% ipython --no-banner

In [1]: import numpy as np

In [2]: np.set_printoptions(precision=2, suppress=True, linewidth=140, sign=" ")

In [3]: M = np.loadtxt("w.csv", delimiter=",")

In [4]: M
Out[4]: 
array([[ 28.74, -69.65,  61.78,  29.98,  90.48],
       [ 30.33, -70.12,  57.68,  28.8 ,  88.73],
       [ 29.59, -68.97,  59.79,  28.23,  91.28],
       [ 30.29, -69.43,  61.18,  31.35,  91.3 ],
       [ 29.11, -68.24,  58.34,  31.08,  89.47],
       [ 30.86, -68.68,  60.1 ,  30.69,  91.95],
       [ 32.2 , -70.03,  61.42,  28.65,  90.86],
       [ 29.11, -71.31,  59.75,  30.7 ,  91.56],
       [ 31.1 , -68.03,  61.13,  29.3 ,  89.56],
       [ 31.06, -70.5 ,  59.74,  29.22,  90.06],
       [ 29.59, -68.15,  60.52,  30.05,  90.85],
       [ 29.68, -70.61,  60.81,  28.35,  90.05],
       [ 30.31, -69.47,  60.96,  27.94,  90.49],
       [ 29.64, -69.67,  59.5 ,  29.54,  88.34],
       [ 30.14, -70.47,  60.75,  31.82,  90.03],
       [ 28.52, -68.38,  59.45,  29.69,  90.12],
       [ 30.94, -69.78,  61.11,  30.61,  88.2 ],
       [ 29.12, -70.09,  59.98,  30.62,  91.42],
       [ 31.89, -69.09,  59.92,  31.5 ,  89.83],
       [ 31.99, -69.36,  61.52,  29.66,  90.69],
       [ 30.04, -72.01,  61.29,  31.03,  90.95],
       [ 29.37, -71.3 ,  60.52,  29.79,  90.28],
       [ 31.55, -70.1 ,  60.72,  30.54,  90.84],
       [ 28.78, -68.83,  59.59,  30.74,  88.85],
       [ 31.16, -71.2 ,  60.88,  29.8 ,  89.8 ],
       [ 29.73, -69.35,  60.1 ,  29.25,  91.92],
       [ 28.78, -69.83,  59.59,  30.52,  90.13],
       [ 30.03, -71.83,  59.8 ,  31.68,  90.65],
       [ 30.09, -69.34,  60.77,  29.62,  88.84],
       [ 31.35, -69.5 ,  61.8 ,  30.39,  92.43]])

In [5]: np.linalg.cond(M) > 100
Out[5]: np.True_

In [6]: [round(float(x), 2) for x in np.linalg.svd(M, compute_uv=False)[:3]]
Out[6]: [744.68, 6.21, 5.43]
